$ python3 -q
>>> import numpy as np
>>> import numpy.linalg as la
>>> np.set_printoptions(suppress=True, linewidth=160)
>>> rd = lambda a: np.round(a, 2) + 0
>>> J = np.loadtxt("a.csv", delimiter=",")
>>> print(J)
[[ 4. -4.  2.]
 [-4.  4. -2.]
 [ 2. -2.  1.]]
>>> # symmetric
>>> print(np.allclose(J[:-1].T @ la.lstsq(J[:-1].T, J[-1])[0], J[-1]))
True
>>> print(np.abs(np.diag(la.qr(J)[1])) > 1e-9)
[ True False False]
>>> print(la.lstsq(J[:-1].T, J[-1])[2])
1
>>> left, s, Vh = la.svd(J)
>>> evecs = Vh[:(s > 1e-8).sum()]
>>> rng = np.random.default_rng(789374)
>>> x = J[1] + 2 * J[0] + rng.integers(2) * np.eye(3)[0]
>>> print(x)
[ 5. -4.  2.]
>>> print(rd(la.norm(x - evecs.T @ evecs @ x)))
0.75
>>> print(la.matrix_rank(np.vstack([J, x])))
2
>>> print([round(float(x), 2) for x in la.svd(J, compute_uv=False)[:3]])
[9.0, 0.0, 0.0]
>>> print(rd(la.norm(J, 2) / la.norm(J)))
1.0
>>> q, _ = la.qr(np.array([[-0.6, -1.1, -0.1, -0.4],
...     [0.0, 2.0, 0.8, -1.0],
...     [-0.8, 1.2, -1.1, 0.5],
...     [-0.1, 0.9, 0.6, 0.3]]))
>>> W0 = 5 * q
>>> print(rd(W0))
[[-2.99  2.46  2.95 -1.16]
 [ 0.   -3.7   2.04 -2.68]
 [-3.98 -1.65 -2.51  0.36]
 [-0.5  -1.59  2.42  4.04]]
>>> q, evecs = la.qr(W0[:, :2])[0], la.qr(W0[:, 2:])[0]
>>> s = la.svd(q.T @ evecs, compute_uv=False)
>>> print(rd(s))
[0. 0.]
>>> P = np.triu(np.array([[-3, 3, 1, 3], [3, 1, 3, 3], [2, -2, 0, 0], [3, -1, -2, -1]]), 1) + np.eye(4)
>>> A2 = P @ W0 @ la.inv(P)
>>> print(rd(np.poly(A2)))
[   1.      5.15    0.   -128.79 -625.  ]
>>> print(la.matrix_rank(A2))
4
>>> E = np.load("data.npy")
>>> print(E)
[[-1.  2. -1.  1.]
 [ 0.  9.  6.  6.]
 [ 0.  4.  0.  4.]
 [ 0.  7.  5.  5.]]
>>> idx = rng.permutation(4)
>>> print(idx)
[2 0 1 3]
>>> A2 = E[idx][:, idx]
>>> print(np.allclose(A2, E))
False
>>> print(rd(np.sort(np.abs(la.eigvals(A2)))))
[ 0.27  1.    2.72 16.45]
>>> th = np.radians(90)
>>> r_ = np.eye(4)
>>> r_[3, 3] = r_[0, 0] = np.cos(th)
>>> r_[3, 0], r_[0, 3] = -np.sin(th), np.sin(th)
>>> print(rd(r_))
[[ 0.  0.  0.  1.]
 [ 0.  1.  0.  0.]
 [ 0.  0.  1.  0.]
 [-1.  0.  0.  0.]]
>>> A2 = E @ r_.T
>>> print(rd(A2))
[[ 1.  2. -1.  1.]
 [ 6.  9.  6.  0.]
 [ 4.  4.  0.  0.]
 [ 5.  7.  5.  0.]]
>>> print(rd(la.svd(E, compute_uv=False)), rd(la.svd(A2, compute_uv=False)))
[16.69  3.33  1.18  0.18] [16.69  3.33  1.18  0.18]
>>> r0 = np.array([-3, 1, -3, -2])
>>> A2 = E + np.outer(r0, np.eye(4)[2])
>>> print(la.matrix_rank(A2 - E))
1
>>> print(A2)
[[-1.  2. -4.  1.]
 [ 0.  9.  7.  6.]
 [ 0.  4. -3.  4.]
 [ 0.  7.  3.  5.]]
>>> print(la.matrix_rank(la.inv(A2) - la.inv(E), tol=1e-8))
1
>>> print(rd(la.det(A2) / la.det(E)), rd(1 + la.solve(E, r0)[2]))
-0.92 -0.92
>>> vals, evecs = la.eig(A2)
>>> print(rd(vals))
[-1.   15.99 -0.14 -4.84]
>>> print(rd(np.sort(la.eigvals(A2 @ A2))))
[  0.02   1.    23.46 255.52]
>>> print(rd(np.prod(vals)))
-11.0
>>> print(rd(np.sort(la.eigvals(A2.T))))
[-4.84 -1.   -0.14 15.99]
>>> print(A2 @ evecs[:, 0] - vals[0] * evecs[:, 0])
[0. 0. 0. 0.]
>>> arr = np.loadtxt("block13.csv", delimiter=",")
>>> print(arr)
[[  1.45  -1.21   1.29]
 [  1.35  -1.24   1.15]
 [  0.29  -1.27  -0.29]
 [  0.25  -1.25  -0.34]
 [ -0.06   0.3    0.71]
 [ -0.42   0.26   1.67]
 [ -0.51   0.2    1.82]
 [ -4.99  -4.     4.23]
 [ -5.27  -4.28   4.28]
 [ -5.75  -4.77   4.36]
 [ -5.78  -4.8    4.36]
 [-11.08 -10.28   4.57]
 [-25.18 -25.04   2.61]
 [-26.14 -26.05   2.41]
 [-27.51 -27.48   2.11]
 [-27.77 -27.76   2.05]]
>>> print(rd(la.eigvals(E)))
[-1.   16.45  0.27 -2.72]
>>> print(rd(np.poly(E)))
[  1. -13. -55. -29.  12.]
>>> print(np.kron(np.eye(2, dtype=int), E))
[[-1.  2. -1.  1. -0.  0. -0.  0.]
 [ 0.  9.  6.  6.  0.  0.  0.  0.]
 [ 0.  4.  0.  4.  0.  0.  0.  0.]
 [ 0.  7.  5.  5.  0.  0.  0.  0.]
 [-0.  0. -0.  0. -1.  2. -1.  1.]
 [ 0.  0.  0.  0.  0.  9.  6.  6.]
 [ 0.  0.  0.  0.  0.  4.  0.  4.]
 [ 0.  0.  0.  0.  0.  7.  5.  5.]]
>>> print(np.einsum("ii->", E))
13.0
>>> print(rd(la.eigvals(E).sum().real))
13.0
>>> C2 = np.cov(arr, rowvar=False)
>>> print(rd(C2))
[[127.77 123.81  -4.65]
 [123.81 121.45  -3.17]
 [ -4.65  -3.17   2.71]]
>>> print(np.argsort(-arr.std(axis=0).round(6), kind="stable"))
[0 1 2]
>>> print(np.argwhere(np.triu(np.abs(np.corrcoef(arr.T)) > 0.8, 1)))
[[0 1]]
>>> print(rd(np.corrcoef(arr[:, 0], arr[:, 1])[0, 1]))
0.99
>>> print(rd(np.polyfit(arr[:, 0], arr[:, 1], 1)))
[ 0.97 -0.36]
>>> print(rd(arr.std(axis=0)))
[10.94 10.67  1.59]
>>> print(rd(np.corrcoef(arr.T)))
[[ 1.    0.99 -0.25]
 [ 0.99  1.   -0.17]
 [-0.25 -0.17  1.  ]]
>>> feats = np.loadtxt("mat.csv", delimiter=",")
>>> print(feats)
[[ 0.3  0.8  1.7 -0.9]
 [-0.2  0.3  1.6 -0.3]
 [-0.5  0.7  1.3  0.1]]
>>> A2 = feats / np.sqrt((feats ** 2).mean(axis=1, keepdims=True))
>>> print(la.matrix_rank(feats - feats.mean(axis=1, keepdims=True)))
3
>>> print(rd(la.norm(A2, axis=1)))
[2. 2. 2.]
>>> print(la.matrix_rank(A2) == la.matrix_rank(feats))
True
>>> print(rd(feats - feats.mean(axis=1, keepdims=True)))
[[-0.18  0.33  1.23 -1.38]
 [-0.55 -0.05  1.25 -0.65]
 [-0.9   0.3   0.9  -0.3 ]]
>>> print(rd(A2[1]))
[-0.24  0.36  1.92 -0.36]
>>> C2 = feats.T @ feats
>>> print(la.matrix_rank(C2))
3
>>> print(np.allclose(C2, C2.T))
True
>>> A2 = feats / la.norm(feats, axis=1, keepdims=True)
>>> C2 = A2 @ A2.T
>>> print((np.abs(C2) > 0.9).astype(int))
[[1 1 0]
 [1 1 1]
 [0 1 1]]
>>> print(np.argwhere(np.triu(np.abs(C2) > 0.95, 1)))
[]
>>> print(rd(C2[2]))
[0.77 0.91 1.  ]
>>> print(rd(la.norm(A2, axis=1)))
[1. 1. 1.]
>>> print(rd(np.degrees(np.arccos(np.clip(C2[2, 1], -1, 1)))))
25.02
>>> feats[3]
Traceback (most recent call last):
  File "<python-input-89>", line 1, in <module>
    feats[3]
    ~~~~~^^^
IndexError: index 3 is out of bounds for axis 0 with size 3
>>> feats[:, 4]
Traceback (most recent call last):
  File "<python-input-90>", line 1, in <module>
    feats[:, 4]
    ~~~~~^^^^^^
IndexError: index 4 is out of bounds for axis 1 with size 4
>>> print(np.unravel_index(np.abs(feats).argmax(), feats.shape))
(np.int64(0), np.int64(2))
>>> print(rd(feats.sum(axis=0)))
[-0.4  1.8  4.6 -1.1]
>>> la.rank(feats)
Traceback (most recent call last):
  File "<python-input-93>", line 1, in <module>
    la.rank(feats)
    ^^^^^^^
AttributeError: module 'numpy.linalg' has no attribute 'rank'
>>> data = np.loadtxt("out10.csv", delimiter=",")
>>> print(data)
[[ 0.  0.  0.]
 [ 0.  0.  0.]
 [ 3. -2.  3.]
 [-3. -1. -5.]
 [ 0.  0.  0.]
 [-2. -2.  3.]
 [-5.  0.  0.]
 [ 2. -1. -5.]
 [ 0.  0.  0.]
 [ 0.  0.  0.]
 [ 3. -2.  3.]
 [ 2. -1. -5.]]
>>> dist = la.norm(data[:, None] - data[None], axis=-1)
>>> print(np.unravel_index(dist.round(6).argmax(), dist.shape))
(np.int64(2), np.int64(3))
>>> print(rd(dist[:5, :5]))
[[ 0.    0.    4.69  5.92  0.  ]
 [ 0.    0.    4.69  5.92  0.  ]
 [ 4.69  4.69  0.   10.05  4.69]
 [ 5.92  5.92 10.05  0.    5.92]
 [ 0.    0.    4.69  5.92  0.  ]]
>>> print((dist + 1e9 * np.eye(12)).round(6).argmin(axis=1))
[ 1  0 10  7  0  0  5 11  0  0  2  7]
>>> print(rd(la.norm(data - data.mean(axis=0), axis=1)))
[0.9  0.9  4.78 5.41 0.9  4.22 5.08 4.93 0.9  0.9  4.78 4.93]
>>> print(dist[7].round(6).argsort(kind="stable")[:4])
[ 7 11  3  0]
>>> print(np.flatnonzero(dist[7] < dist.mean() / 2))
[ 7 11]
>>> q, r_ = la.qr(data)
>>> print(rd(np.abs(np.diag(r_))))
[ 8.    3.71 10.05]
>>> print(rd(r_))
[[ -8.     1.12  -0.88]
 [  0.    -3.71   0.54]
 [  0.     0.   -10.05]]
>>> print(np.trace(q @ q.T))
3.0
>>> print(np.allclose(r_.T @ r_, data.T @ data))
True
>>> Xc = data - data.mean(axis=0)
>>> evecs = la.svd(Xc)[2][:2]
>>> A2 = Xc - Xc @ evecs.T @ evecs
>>> print(rd(np.cov(Xc @ evecs.T, rowvar=False)))
[[9.2  0.  ]
 [0.   5.78]]
>>> print(rd((Xc @ evecs.T).std(axis=0)))
[2.9 2.3]
>>> print(rd(np.diag(evecs.T @ evecs)))
[0.98 0.03 1.  ]
>>> print(la.norm(A2, axis=1).round(6).argmax())
5
>>> print(rd(la.norm(A2) / la.norm(Xc)))
0.19
>>> print(rd(A2.std(axis=0)))
[0.11 0.72 0.05]
>>> A2 = np.c_[data[:, :2] @ np.array([[5, -4], [3, -1]]), np.array([6, 0, 5, 0, -7, 8, -4, -8, 8, -4, -3, 6])]
>>> print(A2)
[[  0.   0.   6.]
 [  0.   0.   0.]
 [  9. -10.   5.]
 [-18.  13.   0.]
 [  0.   0.  -7.]
 [-16.  10.   8.]
 [-25.  20.  -4.]
 [  7.  -7.  -8.]
 [  0.   0.   8.]
 [  0.   0.  -4.]
 [  9. -10.  -3.]
 [  7.  -7.   6.]]
>>> print(rd(la.lstsq(data, A2[:, 0])[0]))
[5. 3. 0.]
>>> print(la.matrix_rank(np.c_[data, A2]))
4
>>> M = np.array([[-0.08, -2.06], [-2.06, -2.92]])
>>> idx = rng.permutation(3)
>>> print(idx)
[2 0 1]
>>> A2 = J[idx][:, idx]
>>> print(np.allclose(A2, J))
False
>>> print(np.diag(A2))
[1. 4. 4.]
>>> vals, evecs = la.eig(M)
>>> print(rd(np.sort(la.eigvals(la.inv(M)))))
[-0.25  1.  ]
>>> print(rd(vals))
[ 1. -4.]
>>> print([round(float(la.det(M[:i, :i])), 2) + 0 for i in range(1, 3)])
[-0.08, -4.01]
>>> print(np.all(la.eigvalsh(M) > 0))
False
>>> print((M - M.T) / 2)
[[0. 0.]
 [0. 0.]]
>>> print(rd(la.det(M)))
-4.01
>>> print(np.allclose(M @ M.T, M.T @ M))
True
>>> print(np.trace(M))
-3.0
>>> print((M + M.T) / 2)
[[-0.08 -2.06]
 [-2.06 -2.92]]
>>> vals, evecs = la.eigh(M)
>>> print((vals > 1e-8).sum(), (vals < -1e-8).sum())
1 1
>>> print(rd(la.svd(M, compute_uv=False)))
[4. 1.]
>>> print(np.unique(vals.round(6) + 0, return_counts=True)[1])
[1 1]
>>> mat = np.load("layer9.npy")
>>> print(mat)
[[0. 1. 1.]
 [1. 0. 1.]
 [1. 1. 0.]]
>>> # equal to its transpose
>>> left, s, Vh = la.svd(mat, full_matrices=False)
>>> print(np.allclose(left * s @ Vh, mat))
True
>>> print(rd(np.cumsum(s ** 2) / np.sum(s ** 2)))
[0.67 0.83 1.  ]
>>> print(rd(la.eigvalsh(mat).min()))
-1.0
>>> print([round(float(la.det(mat[:i, :i])), 2) + 0 for i in range(1, 4)])
[0.0, -1.0, 2.0]
>>> x = np.array([-5, -5, -3])
>>> a = np.maximum(mat @ x, 0)
>>> print(a)
[0. 0. 0.]
>>> print(rd(np.tanh(mat @ x)))
[-1. -1. -1.]
